In [1]: import numpy as np

In [2]: np.set_printoptions(precision=2, suppress=True, linewidth=200, legacy="1.25")

In [3]: mat = np.load("sample16.npy")

In [4]: mat
Out[4]: 
array([[-2, -2,  2],
       [-4, -3,  4],
       [-5, -4,  5],
       [-5, -5,  5],
       [-3, -4,  4],
       [-3, -3,  5],
       [-2, -4,  7],
       [-3, -3,  7],
       [-4, -3,  6],
       [-2, -5,  4],
       [-1, -4,  5],
       [-3, -4,  5],
       [-1, -2,  7],
       [-2, -1,  8],
       [-4, -2,  9],
       [-5,  0,  7],
       [-6, -1,  6],
       [-5, -3,  4],
       [-4, -5,  6],
       [-4, -3,  6],
       [-3, -4,  8],
       [-1, -5,  7],
       [ 1, -5,  9],
       [ 3, -4,  7],
       [ 3, -2,  9]])

In [5]: z = mat[:, 2] > np.median(mat[:, 2])

In [6]: r0 = mat[z].mean(axis=0) - mat[~z].mean(axis=0)

In [7]: ((mat - mat.mean(axis=0)) @ r0 > 0).astype(int)
Out[7]: array([0, 0, 0, 0, 0, 0, 1, 1, 0, 0, 1, 0, 1, 1, 1, 0, 0, 0, 0, 0, 1, 1, 1, 1, 1])

In [8]: z.astype(int)
Out[8]: array([0, 0, 0, 0, 0, 0, 1, 1, 0, 0, 0, 0, 1, 1, 1, 1, 0, 0, 0, 0, 1, 1, 1, 1, 1])

In [9]: print(np.argsort(-np.abs(r0).round(6), kind="stable"))
[2 0 1]

In [10]: M = np.array([[-0.77, 5.31, 0.94],
    ...:     [3.96, -2.95, -4.04],
    ...:     [4.87, -3.43, -5.47],
    ...:     [-2.32, 3.88, 3.31],
    ...:     [5.79, -4.99, -6.85],
    ...:     [5.45, -2.06, -3.43],
    ...:     [-1.71, 3.98, 4.34],
    ...:     [-2.67, -4.81, -0.27],
    ...:     [4.22, -4.36, -4.61],
    ...:     [-2.76, -4.07, -1.59],
    ...:     [-1.74, 2.68, 2.76],
    ...:     [-1.18, -0.46, 0.81],
    ...:     [5.63, -3.4, -8.26],
    ...:     [-3.55, 2.8, 1.69],
    ...:     [4.48, -4.96, -4.74],
    ...:     [4.82, -1.61, -3.9],
    ...:     [3.59, -2.34, -4.47],
    ...:     [-1.35, 3.33, 1.9],
    ...:     [2.13, -3.04, -5.98],
    ...:     [6.48, -2.92, -5.53],
    ...:     [4.84, -3.49, -4.3]])

In [11]: M
Out[11]: 
array([[-0.77,  5.31,  0.94],
       [ 3.96, -2.95, -4.04],
       [ 4.87, -3.43, -5.47],
       [-2.32,  3.88,  3.31],
       [ 5.79, -4.99, -6.85],
       [ 5.45, -2.06, -3.43],
       [-1.71,  3.98,  4.34],
       [-2.67, -4.81, -0.27],
       [ 4.22, -4.36, -4.61],
       [-2.76, -4.07, -1.59],
       [-1.74,  2.68,  2.76],
       [-1.18, -0.46,  0.81],
       [ 5.63, -3.4 , -8.26],
       [-3.55,  2.8 ,  1.69],
       [ 4.48, -4.96, -4.74],
       [ 4.82, -1.61, -3.9 ],
       [ 3.59, -2.34, -4.47],
       [-1.35,  3.33,  1.9 ],
       [ 2.13, -3.04, -5.98],
       [ 6.48, -2.92, -5.53],
       [ 4.84, -3.49, -4.3 ]])

In [12]: vec = np.array([0, 2, 2])

In [13]: (M @ vec).argmax()
Out[13]: 6

In [14]: np.sign((M @ vec).round(6))
Out[14]: array([ 1., -1., -1.,  1., -1., -1.,  1., -1., -1., -1.,  1.,  1., -1.,  1., -1., -1., -1.,  1., -1., -1., -1.])
